>>> import numpy as np
>>> np.set_printoptions(precision=2, suppress=True, linewidth=140)
>>> mat = np.load("layer1.npy")
>>> mat
array([[0, 0, 0, 0, 1, 0],
       [0, 1, 0, 0, 0, 0],
       [0, 0, 0, 0, 0, 1],
       [0, 0, 0, 1, 0, 0],
       [1, 0, 0, 0, 0, 0],
       [0, 0, 1, 0, 0, 0]])
>>> x = np.array([1, 3, 0, 0, -3, -3])
>>> rhs = mat @ x
>>> c, lr = np.zeros(6), 1 / np.linalg.norm(mat, 2) ** 2
>>> for i in range(250):
...     c -= lr * mat.T @ (mat @ c - rhs)
...     if i % 50 == 0: print(i, round(np.linalg.norm(mat @ c - rhs), 2))
... 
0 0.0
50 0.0
100 0.0
150 0.0
200 0.0
>>> c
array([ 1.,  3.,  0.,  0., -3., -3.])
>>> np.round(np.linalg.cond(mat), 2)
np.float64(1.0)
>>> x = np.array([-1, 1, 1, 1, -2, 1])
>>> rhs = mat @ x
>>> rhs
array([-2,  1,  1,  1, -1,  1])
>>> np.linalg.solve(mat, -1 * rhs)
array([ 1., -1., -1., -1.,  2., -1.])
>>> np.linalg.solve(mat.T, mat[3])
array([0., 0., 0., 1., 0., 0.])
>>> np.linalg.solve(mat, mat[:, 2])
array([0., 0., 1., 0., 0., 0.])
>>> ev, evecs = np.linalg.eigh(mat)
>>> x = np.array([-6, 7, -2, 6, -8, 6])
>>> x @ mat @ x
np.int64(157)
>>> np.abs(mat).sum(axis=1).max(), np.abs(ev).max()
(np.int64(1), np.float64(1.0))
>>> evecs * np.maximum(ev, 0) @ evecs.T
array([[0.5, 0. , 0. , 0. , 0.5, 0. ],
       [0. , 1. , 0. , 0. , 0. , 0. ],
       [0. , 0. , 0.5, 0. , 0. , 0.5],
       [0. , 0. , 0. , 1. , 0. , 0. ],
       [0.5, 0. , 0. , 0. , 0.5, 0. ],
       [0. , 0. , 0.5, 0. , 0. , 0.5]])
>>> M = np.loadtxt("mat.csv", delimiter=",")
>>> M
array([[0., 0., 1., 2.],
       [1., 3., 1., 2.],
       [0., 0., 1., 2.],
       [0., 3., 0., 2.],
       [0., 2., 3., 2.],
       [0., 0., 3., 2.],
       [0., 0., 1., 2.],
       [1., 6., 0., 2.],
       [0., 2., 0., 2.],
       [0., 0., 0., 2.],
       [3., 4., 1., 2.],
       [3., 1., 5., 2.],
       [0., 0., 3., 2.],
       [0., 1., 3., 2.],
       [0., 0., 1., 2.],
       [1., 0., 5., 2.],
       [1., 2., 5., 2.],
       [5., 3., 5., 2.],
       [3., 3., 3., 2.],
       [0., 0., 0., 2.],
       [0., 3., 1., 2.],
       [0., 0., 0., 2.],
       [2., 2., 3., 2.],
       [0., 2., 0., 2.],
       [3., 4., 1., 2.],
       [1., 2., 3., 2.],
       [0., 0., 3., 2.],
       [0., 0., 0., 2.],
       [0., 2., 1., 2.],
       [1., 3., 1., 2.]])
>>> M2 = np.c_[M[:, :2] @ np.array([[3, 0], [0, 3]]), np.array([-9, 7, -5, 0, -4, 5, 9, 0, -6, 5, -9, -4, -1, -9, 0, 5, -1, -7, -4, 8, 8, -2, -2, 6, 3, 9, -3, 8, 2, 9])]
>>> M2
array([[ 0.,  0., -9.],
       [ 3.,  9.,  7.],
       [ 0.,  0., -5.],
       [ 0.,  9.,  0.],
       [ 0.,  6., -4.],
       [ 0.,  0.,  5.],
       [ 0.,  0.,  9.],
       [ 3., 18.,  0.],
       [ 0.,  6., -6.],
       [ 0.,  0.,  5.],
       [ 9., 12., -9.],
       [ 9.,  3., -4.],
       [ 0.,  0., -1.],
       [ 0.,  3., -9.],
       [ 0.,  0.,  0.],
       [ 3.,  0.,  5.],
       [ 3.,  6., -1.],
       [15.,  9., -7.],
       [ 9.,  9., -4.],
       [ 0.,  0.,  8.],
       [ 0.,  9.,  8.],
       [ 0.,  0., -2.],
       [ 6.,  6., -2.],
       [ 0.,  6.,  6.],
       [ 9., 12.,  3.],
       [ 3.,  6.,  9.],
       [ 0.,  0., -3.],
       [ 0.,  0.,  8.],
       [ 0.,  6.,  2.],
       [ 3.,  9.,  9.]])
>>> np.round(np.linalg.lstsq(M, M2[:, 0])[0], 2) + 0
array([3., 0., 0., 0.])
>>> np.linalg.norm(np.linalg.qr(M)[0].T @ M2, axis=0) ** 2 / ((M2 ** 2).sum(axis=0) + 1e-12)
array([1.  , 1.  , 0.12])
>>> np.linalg.matrix_rank(np.c_[M, M2])
np.int64(5)
>>> W = np.array([[0, -2, -3, 1, 2],
...     [1, -1, -3, -1, -2],
...     [3, 3, 0, 0, 1],
...     [1, -2, 2, -3, -1]])
>>> c = np.array([2, 1, 1, 1, 1])
>>> act = np.maximum(M @ W + c, 0)
>>> (act > 0).mean(axis=0)
array([1.  , 0.3 , 0.43, 0.  , 0.3 ])
>>> np.linalg.matrix_rank(act)
np.int64(4)
>>> Z = np.array([[7, 2], [6, 2], [8, 9], [8, 7], [6, 7]])
>>> W @ Z
array([[-16, -10],
       [-43, -48],
       [ 45,  19],
       [-19, -12]])
>>> def softmax(z):
...     e = np.exp(z - z.max(axis=-1, keepdims=True))
...     return e / e.sum(axis=-1, keepdims=True)
... 
>>> np.round(softmax(10 * M[2]), 2) + 0
array([0., 0., 0., 1.])
>>> softmax(M).sum(axis=1)
array([1., 1., 1., 1., 1., 1., 1., 1., 1., 1., 1., 1., 1., 1., 1., 1., 1., 1., 1., 1., 1., 1., 1., 1., 1., 1., 1., 1., 1., 1.])
>>> scores = M @ M.T / np.sqrt(4)
>>> softmax(scores).round(6).argmax(axis=1)
array([11,  7, 11,  7, 17, 11, 11,  7,  7,  0, 17, 17, 11, 17, 11, 17, 17, 17, 17,  0,  7,  0, 17,  7, 17, 17, 11,  0,  7,  7])
>>> np.round(np.linalg.norm(M[15], 1), 2), round(np.linalg.norm(M[15], np.inf), 2)
(np.float64(8.0), np.float64(5.0))
>>> np.linalg.norm(M, axis=0)
array([ 8.43, 12.33, 13.49, 10.95])
>>> M[15] @ M[1]
np.float64(10.0)
>>> np.round(np.linalg.norm(M[15] - M[1]), 2)
np.float64(5.0)
>>> round(float(np.linalg.norm(M, 1)), 2), round(np.linalg.norm(M, np.inf), 2)
(60.0, np.float64(15.0))
>>> feats = np.loadtxt("x.csv", delimiter=",")
>>> feats
array([[-0.14,  0.33, -0.53, -0.56,  0.07,  0.21, -0.37],
       [-0.08,  0.69,  0.07,  0.76,  0.31, -0.15,  0.47],
       [-2.98, -0.99, -0.5 , -0.46, -0.79, -0.39,  0.09],
       [-2.97, -1.81,  0.54,  0.6 , -1.03, -0.85,  0.83]])
>>> W = np.array([[2, 2, 2, 0, 1, 1],
...     [2, 2, 0, 2, 1, 1],
...     [0, 1, 2, 0, 0, 2],
...     [2, 2, 1, 1, 1, 0],
...     [2, 1, 1, 1, 1, 2],
...     [0, 0, 0, 0, 2, 0],
...     [0, 2, 0, 0, 2, 2]])
>>> c = np.array([0, 2, -2, 0, 1, -1])
>>> act = np.maximum(feats @ W + c, 0)
>>> act
array([[0.  , 0.06, 0.  , 0.17, 0.38, 0.  ],
       [3.36, 6.06, 0.  , 2.45, 3.32, 1.31],
       [0.  , 0.  , 0.  , 0.  , 0.  , 0.  ],
       [0.  , 0.  , 0.  , 0.  , 0.  , 0.  ]])
>>> (act > 0).astype(int)
array([[0, 1, 0, 1, 1, 0],
       [1, 1, 0, 1, 1, 1],
       [0, 0, 0, 0, 0, 0],
       [0, 0, 0, 0, 0, 0]])
>>> np.linalg.matrix_rank(act)
np.int64(2)
>>> Z = np.array([[-3, 1], [-3, 2], [-9, 3], [6, 6], [9, -2], [3, 4]])
>>> W @ Z
array([[-18,  14],
       [ 12,  20],
       [-15,  16],
       [ -6,  13],
       [  3,  19],
       [ 18,  -4],
       [ 18,   8]])
>>> act @ Z
array([[ 4.26,  0.38],
       [20.25, 28.78],
       [ 0.  ,  0.  ],
       [ 0.  ,  0.  ]])
>>> M2 = np.array([[2], [2], [3], [1], [1], [0], [2]])
>>> Z = np.array([[1, 4, 3]])
>>> rng = np.random.default_rng(19)
>>> m1 = M2 @ Z + 0.1 * rng.normal(size=(7, 3))
>>> m1
array([[ 1.96,  8.1 ,  6.04],
       [ 1.94,  8.07,  5.85],
       [ 3.06, 11.94,  9.06],
       [ 1.04,  3.92,  3.05],
       [ 1.03,  3.94,  3.2 ],
       [ 0.08, -0.12, -0.1 ],
       [ 2.03,  8.03,  5.93]])
>>> U, sv, VT = np.linalg.svd(m1)
>>> sv
array([24.48,  0.3 ,  0.14])
>>> M2 = U[:, :1] @ np.diag(sv[:1]) @ VT[:1]
>>> round(float(np.linalg.norm(m1 - M2, 2)), 2), round(sv[1], 2)
(0.3, np.float64(0.3))
